$ python3 -q
>>> import numpy as np
>>> from numpy import linalg as LA
>>> np.set_printoptions(precision=3, suppress=True, linewidth=140, legacy="1.25")
>>> rd = lambda a: np.round(a, 3) + 0
>>> M = np.array([[-5, 5, 3, 3],
...     [-3, 7, 5, 5],
...     [-7, 3, 1, 1],
...     [-3, 7, 5, 5],
...     [-6, 4, 2, 2],
...     [-4, 6, 4, 4]])
>>> U, sv, Vt = LA.svd(M)
>>> V = Vt[:(sv > 1e-8).sum()]
>>> rng = np.random.default_rng(4507)
>>> vec = M[2] + -2 * M[0] + rng.integers(2) * np.eye(4)[2]
>>> vec
array([ 3., -7., -4., -5.])
>>> rd(np.diag(V.T @ V))
array([0.966, 0.458, 0.288, 0.288])
>>> rd(LA.norm(vec - V.T @ V @ vec))
0.844
>>> np.unique(M.round(6), axis=0).shape
(5, 4)
>>> np.allclose(M[:-1].T @ LA.lstsq(M[:-1].T, M[-1])[0], M[-1])
True
>>> LA.lstsq(M[:-1].T, M[-1])[2]
2
>>> rank = LA.matrix_rank(M)
>>> rank
2
>>> ns = LA.svd(M)[2][rank:].T
>>> [int(LA.matrix_rank(np.delete(M, i, axis=0))) for i in range(6)]
[2, 2, 2, 2, 2, 2]
>>> rd(M @ ns)
array([[0., 0.],
       [0., 0.],
       [0., 0.],
       [0., 0.],
       [0., 0.],
       [0., 0.]])
>>> [int(LA.matrix_rank(M[:, :j + 1])) for j in range(4)]
[1, 2, 2, 2]
>>> LA.matrix_rank(M, rtol=0.1)
2
>>> rd(LA.norm(M, 2) / LA.norm(M))
0.956
>>> np.argsort(-LA.norm(M, axis=0).round(6), kind="stable")[:3]
array([1, 0, 2])
>>> LA.cond(M) > 100
True
>>> [round(float(x), 3) for x in LA.svd(M, compute_uv=False)[:3]]
[21.11, 6.509, 0.0]
>>> F = np.loadtxt("dump.csv", delimiter=",")
>>> F
array([[ 0.1  ,  0.5  ,  0.4  , -0.7  , -1.1  ],
       [ 0.5  ,  0.   , -2.4  ,  0.5  ,  0.9  ],
       [-0.705,  0.126, -2.012, -0.224, -0.799],
       [ 0.1  , -0.2  , -0.6  , -0.1  ,  0.5  ],
       [-0.7  ,  0.1  , -2.   , -0.2  , -0.8  ]])
>>> theta = np.radians(135)
>>> Rm = np.eye(5)
>>> Rm[3, 3] = Rm[4, 4] = np.cos(theta)
>>> Rm[3, 4], Rm[4, 3] = -np.sin(theta), np.sin(theta)
>>> rd(Rm)
array([[ 1.   ,  0.   ,  0.   ,  0.   ,  0.   ],
       [ 0.   ,  1.   ,  0.   ,  0.   ,  0.   ],
       [ 0.   ,  0.   ,  1.   ,  0.   ,  0.   ],
       [ 0.   ,  0.   ,  0.   , -0.707, -0.707],
       [ 0.   ,  0.   ,  0.   ,  0.707, -0.707]])
>>> out = F @ Rm.T
>>> rd(LA.svd(F, compute_uv=False)), rd(LA.svd(out, compute_uv=False))
(array([3.816, 2.241, 0.765, 0.352, 0.018]), array([3.816, 2.241, 0.765, 0.352, 0.018]))
>>> rd(np.abs(out - F).max(axis=0))
array([0.   , 0.   , 0.   , 1.973, 1.383])
>>> np.allclose(F @ F.T, out @ out.T)
True
